$ ipython --no-banner

In [1]: import numpy as np

In [2]: from numpy import linalg as LA

In [3]: np.set_printoptions(precision=2, suppress=True, linewidth=140, sign=" ")

In [4]: rnd = lambda a: np.round(a, 2) + 0

In [5]: feats = np.load("w.npy")

In [6]: feats
Out[6]: 
array([[ 9,  0,  0,  0],
       [ 0, -1,  0,  0],
       [ 0,  0,  5,  0],
       [ 0,  0,  0, -5]])

In [7]: t3 = np.stack([feats, -3 * feats, feats[::-1]])

In [8]: LA.matrix_rank(t3)
Out[8]: array([ 4,  4,  4])

In [9]: LA.matrix_power(feats - np.diag(np.diag(feats)), 4)
Out[9]: 
array([[ 0,  0,  0,  0],
       [ 0,  0,  0,  0],
       [ 0,  0,  0,  0],
       [ 0,  0,  0,  0]])

In [10]: [int(LA.matrix_rank(LA.matrix_power(feats, p))) for p in range(1, 5)]
Out[10]: [4, 4, 4, 4]

In [11]: LA.matrix_rank(feats - feats[0, 0] * np.eye(4))
Out[11]: np.int64(3)

In [12]: rng = np.random.default_rng(819)

In [13]: out = feats + rng.integers(-2, 3, (4, 3)) @ rng.integers(-2, 3, (3, 4))

In [14]: out
Out[14]: 
array([[ 6, -3,  1,  4],
       [ 0,  4,  3,  0],
       [ 6,  1, 13,  2],
       [-4,  4, -6, -9]])

In [15]: out - feats
Out[15]: 
array([[-3, -3,  1,  4],
       [ 0,  5,  3,  0],
       [ 6,  1,  8,  2],
       [-4,  4, -6, -4]])

In [16]: rnd(LA.svd(out - feats, compute_uv=False))
Out[16]: array([ 13.22,   7.99,   4.4 ,   0.  ])

In [17]: LA.matrix_rank(out - feats, tol=1e-8)
Out[17]: np.int64(3)

In [18]: np.abs(out - feats).sum(axis=1)
Out[18]: array([ 11,   8,  17,  18])

In [19]: M = np.triu(rng.random((2, 2)) < 1.2, 1).astype(int)

In [20]: M = M + M.T

In [21]: M
Out[21]: 
array([[ 0,  1],
       [ 1,  0]])

In [22]: evals, evecs = LA.eigh(M)

In [23]: rnd(evecs.T @ M @ evecs)
Out[23]: 
array([[-1.,  0.],
       [ 0.,  1.]])

In [24]: rnd(LA.svd(M, compute_uv=False))
Out[24]: array([ 1.,  1.])

In [25]: rnd(evecs.T @ evecs)
Out[25]: 
array([[ 1.,  0.],
       [ 0.,  1.]])

In [26]: np.abs(evecs[:, -1]).round(6).argmax()
Out[26]: np.int64(0)

In [27]: np.unique(evals.round(6) + 0, return_counts=True)[1]
Out[27]: array([ 1,  1])

In [28]: rnd(np.abs(evecs[:, -1]))
Out[28]: array([ 0.71,  0.71])

In [29]: (evals > 1e-8).sum(), (evals < -1e-8).sum()
Out[29]: (np.int64(1), np.int64(1))

In [30]: np.argwhere(np.triu(M))
Out[30]: array([[ 0,  1]])

In [31]: M.sum(axis=0)
Out[31]: array([ 1,  1])

In [32]: L = np.diag(M.sum(axis=1)) - M

In [33]: L @ np.ones(2)
Out[33]: array([ 0.,  0.])

In [34]: LA.matrix_rank(L)
Out[34]: np.int64(1)

In [35]: L
Out[35]: 
array([[ 1, -1],
       [-1,  1]])

In [36]: (LA.eigvalsh(L) < 1e-8).sum()
Out[36]: np.int64(1)

In [37]: rnd(LA.eigvalsh(L))
Out[37]: array([ 0.,  2.])

In [38]: z = rng.permutation(2)

In [39]: out = M[:, z] * rng.choice([-1, 1], 2)

In [40]: out
Out[40]: 
array([[ 0,  1],
       [-1,  0]])

In [41]: U, _, VT = LA.svd(M.T @ out)

In [42]: z
Out[42]: array([ 0,  1])

In [43]: rnd(LA.lstsq(M, out)[0])
Out[43]: 
array([[-1.,  0.],
       [ 0.,  1.]])
